In [1]: import numpy as np

In [2]: np.set_printoptions(precision=3, suppress=True, linewidth=100)

In [3]: rd = lambda a: np.round(a, 3) + 0

In [4]: arr = np.array([[0.5, 0.0, 0.5, 1.2],
   ...:     [-1.0, -0.3, -2.9, -0.4],
   ...:     [0.9, -0.7, 0.4, -2.3],
   ...:     [0.3, 0.5, -1.1, 1.3],
   ...:     [0.2, -0.2, -0.3, -0.3],
   ...:     [2.1, -0.5, 1.1, -0.4],
   ...:     [-1.7, 0.7, 0.2, -0.5],
   ...:     [0.8, -0.4, -0.9, -1.3],
   ...:     [1.1, 0.9, -0.2, 0.2],
   ...:     [-0.8, 1.4, 0.2, -0.4],
   ...:     [-0.9, 0.6, -0.8, -0.9],
   ...:     [1.5, 1.1, -1.4, -0.5],
   ...:     [-0.9, 1.6, -0.8, 0.5],
   ...:     [-1.8, -0.5, 0.1, -2.3]])

In [5]: rng = np.random.default_rng(7577)

In [6]: arr[:, 0] = -1 * arr[:, 1] + 0.05 * rng.normal(size=14)

In [7]: rd(arr)
Out[7]: 
array([[-0.017,  0.   ,  0.5  ,  1.2  ],
       [ 0.273, -0.3  , -2.9  , -0.4  ],
       [ 0.739, -0.7  ,  0.4  , -2.3  ],
       [-0.544,  0.5  , -1.1  ,  1.3  ],
       [ 0.204, -0.2  , -0.3  , -0.3  ],
       [ 0.493, -0.5  ,  1.1  , -0.4  ],
       [-0.656,  0.7  ,  0.2  , -0.5  ],
       [ 0.365, -0.4  , -0.9  , -1.3  ],
       [-0.898,  0.9  , -0.2  ,  0.2  ],
       [-1.458,  1.4  ,  0.2  , -0.4  ],
       [-0.467,  0.6  , -0.8  , -0.9  ],
       [-1.092,  1.1  , -1.4  , -0.5  ],
       [-1.52 ,  1.6  , -0.8  ,  0.5  ],
       [ 0.532, -0.5  ,  0.1  , -2.3  ]])

In [8]: C2 = arr.T @ arr

In [9]: (arr @ arr.T).shape
Out[9]: (14, 14)

In [10]: x0 = np.array([4, 6, 2, 4])

In [11]: rhs = arr @ x0

In [12]: c, lr = np.zeros(4), 1 / np.linalg.norm(arr, 2) ** 2

In [13]: for i in range(15):
    ...:     c -= lr * arr.T @ (arr @ c - rhs)
    ...:     if i % 5 == 0: print(i, round(np.linalg.norm(arr @ c - rhs), 3))
    ...: 
0 4.351
5 0.853
10 0.849

In [14]: rd(c)
Out[14]: array([-1.03 ,  1.077,  2.018,  3.903])

In [15]: rd(np.linalg.cond(arr))
Out[15]: np.float64(40.249)
